In [1]: import numpy as np

In [2]: np.set_printoptions(precision=3, suppress=True, linewidth=100)

In [3]: tidy = lambda a: np.round(a, 3) + 0

In [4]: s = 5 * 0.7 ** np.arange(3)

In [5]: q, _ = np.linalg.qr(np.array([[-0.1, -0.1, -0.4], [-0.1, -1.5, 1.5], [-1.7, 1.4, -0.2]]))

In [6]: rng = np.random.default_rng(7)

In [7]: J = rng.normal(size=(38, 3)) * s @ q

In [8]: tidy(J)
Out[8]: 
array([[ 0.608, -1.081,  0.079],
       [ 2.775,  1.914,  4.11 ],
       [ 0.909, -4.763,  0.176],
       [-0.79 , -1.299,  3.319],
       [ 0.231,  3.167, -0.899],
       [ 1.189,  4.207, -4.045],
       [ 5.319,  5.238,  8.682],
       [-0.333,  4.573,  0.693],
       [ 6.137,  0.162, -1.171],
       [-0.109,  0.485,  2.667],
       [ 2.936,  2.351,  7.275],
       [ 1.991, -3.362,  4.335],
       [ 1.253, -3.144,  0.441],
       [-0.146, -0.311,  0.606],
       [-2.974,  0.631,  6.279],
       [-0.014, -2.106,  8.034],
       [-2.084, -6.467,  4.079],
       [-1.072,  0.498,  6.052],
       [ 0.078, -2.276,  1.201],
       [ 1.159, -5.47 , -2.82 ],
       [-0.275,  1.516, -1.177],
       [ 0.946,  2.638,  5.632],
       [ 2.733, -4.684, -4.167],
       [ 4.965, -2.121,  3.949],
       [-2.913,  0.794,  2.418],
       [ 0.765,  0.695, -3.597],
       [ 0.806, -5.217,  1.797],
       [ 0.312, -1.075,  1.632],
       [ 0.315,  3.974,  0.531],
       [-1.704, -3.698,  2.75 ],
       [ 0.7  , -2.361,  0.344],
       [-1.732, -0.472, -5.147],
       [ 4.429, -0.756,  6.329],
       [ 2.856,  2.043,  9.861],
       [ 1.522, -8.015, -0.021],
       [-1.063, -0.289,  3.24 ],
       [-1.621,  0.924,  0.882],
       [ 0.253,  3.287, -3.003]])

In [9]: x = np.array([1, -6, 6])

In [10]: rhs = J @ x

In [11]: tidy(np.linalg.solve(J.T @ J, J.T @ rhs))
Out[11]: array([ 1., -6.,  6.])

In [12]: tidy(np.linalg.pinv(J) @ J)
Out[12]: 
array([[1., 0., 0.],
       [0., 1., 0.],
       [0., 0., 1.]])

In [13]: tidy(np.linalg.lstsq(J, rhs)[0])
Out[13]: array([ 1., -6.,  6.])

In [14]: rhs = rhs + 0.3 * rng.normal(size=38)

In [15]: tidy(rhs)
Out[15]: 
array([  7.578,  15.635,  30.622,  26.663, -23.87 , -48.267,  26.012, -23.787,  -1.895,  12.384,
        32.14 ,  48.28 ,  22.129,   5.615,  30.391,  61.05 ,  60.936,  32.485,  20.982,  16.603,
       -16.057,  19.345,   5.811,  41.302,   6.779, -25.281,  43.22 ,  16.39 , -20.36 ,  36.743,
        16.741, -30.167,  47.312,  49.718,  49.775,  20.11 ,  -2.086, -37.583])

In [16]: beta, *_ = np.linalg.lstsq(J, rhs)

In [17]: tidy(beta)
Out[17]: array([ 1.014, -5.995,  5.998])

In [18]: tidy(J.T @ (rhs - J @ beta))
Out[18]: array([0., 0., 0.])

In [19]: [round(float(np.linalg.norm(np.linalg.solve(J.T @ J + lam * np.eye(3), J.T @ rhs))), 2) for lam in (0, 1, 10, 100)]
Out[19]: [8.54, 8.52, 8.37, 7.08]

In [20]: beta.round()
Out[20]: array([ 1., -6.,  6.])

In [21]: d = np.linalg.norm(J[:, None] - J[None], axis=-1)

In [22]: d[8].round(6).argsort(kind="stable")[:4]
Out[22]: array([ 8, 23,  0, 25])

In [23]: tidy(d[:5, :5])
Out[23]: 
array([[0.   , 5.471, 3.696, 3.536, 4.375],
       [5.471, 0.   , 7.972, 4.865, 5.756],
       [3.696, 7.972, 0.   , 4.977, 8.031],
       [3.536, 4.865, 4.977, 0.   , 6.227],
       [4.375, 5.756, 8.031, 6.227, 0.   ]])

In [24]: d.mean(axis=1).argmax()
Out[24]: np.int64(6)

In [25]: m1 = np.load("out16.npy")

In [26]: tidy(m1)
Out[26]: 
array([[-8.436, -0.532, -0.597,  0.424,  5.293],
       [ 6.318,  4.792,  0.539,  0.048, -6.069],
       [-7.965, -1.944, -0.594,  0.28 ,  5.688],
       [ 6.405,  4.677,  0.542,  0.034, -6.066],
       [ 0.11 , -9.016, -0.18 , -0.757,  4.254],
       [ 3.189, -9.106,  0.032, -0.936,  2.459],
       [ 8.765, -1.667,  0.574, -0.626, -4.436],
       [ 8.042, -5.429,  0.445, -0.899, -2.202],
       [ 0.656,  8.816,  0.229,  0.698, -4.616],
       [-8.646,  3.494, -0.528,  0.771,  3.489],
       [-6.698, -4.273, -0.554,  0.016,  6.048],
       [-1.487, -8.521, -0.281, -0.627,  4.971],
       [ 3.795, -8.974,  0.077, -0.959,  2.034],
       [-3.359,  9.074, -0.044,  0.943, -2.342],
       [ 4.553,  6.643,  0.455,  0.301, -5.902],
       [ 0.589,  8.836,  0.225,  0.704, -4.586],
       [-7.899,  5.715, -0.43 ,  0.915,  1.979],
       [ 5.954,  5.24 ,  0.523,  0.106, -6.067],
       [-8.739,  1.227, -0.581,  0.588,  4.631],
       [ 4.595,  6.608,  0.457,  0.295, -5.91 ],
       [-4.452,  8.765, -0.127,  0.978, -1.541],
       [ 8.022, -5.471,  0.443, -0.902, -2.169],
       [ 0.876,  8.746,  0.243,  0.68 , -4.714],
       [ 7.679,  2.588,  0.587, -0.211, -5.826],
       [-2.254,  9.205,  0.035,  0.892, -3.065],
       [-7.46 , -3.022, -0.581,  0.163,  5.903],
       [-1.693,  9.209,  0.074,  0.862, -3.402],
       [ 3.01 , -9.134,  0.019, -0.928,  2.579],
       [-6.747, -4.201, -0.556,  0.025,  6.043],
       [-6.788,  7.247, -0.32 ,  0.981,  0.581],
       [-0.701, -8.802, -0.232, -0.695,  4.636],
       [ 5.397, -8.322,  0.201, -0.993,  0.765],
       [-1.582, -8.482, -0.287, -0.619,  5.009],
       [ 7.622,  2.706,  0.586, -0.198, -5.848],
       [ 4.446,  6.733,  0.449,  0.314, -5.882],
       [ 8.674, -0.651,  0.589, -0.536, -4.869]])

In [27]: np.argsort(-np.linalg.norm(m1, axis=0).round(6), kind="stable")[:3]
Out[27]: array([1, 0, 4])

In [28]: tidy(np.linalg.norm(m1, 2) / np.linalg.norm(m1))
Out[28]: np.float64(0.763)

In [29]: cent = m1[[4, 19]].astype(float)

In [30]: for _ in range(4):
    ...:     lab = np.linalg.norm(m1[:, None] - cent, axis=-1).argmin(axis=1)
    ...:     cent = np.array([m1[lab == j].mean(axis=0) for j in range(2)])
    ...: 

In [31]: lab
Out[31]: 
array([0, 1, 0, 1, 0, 0, 1, 0, 1, 0, 0, 0, 0, 1, 1, 1, 1, 1, 0, 1, 1, 0, 1, 1, 1, 0, 1, 0, 0, 1, 0,
       0, 0, 1, 1, 1])

In [32]: np.abs(cent[1] - cent[0]).argmax()
Out[32]: np.int64(1)

In [33]: tidy(cent[1] - cent[0])
Out[33]: array([ 3.723, 11.286,  0.494,  0.734, -7.632])

In [34]: tidy(cent)
Out[34]: 
array([[-1.582, -5.324, -0.221, -0.356,  3.496],
       [ 2.141,  5.962,  0.273,  0.378, -4.136]])

In [35]: np.bincount(lab)
Out[35]: array([17, 19])
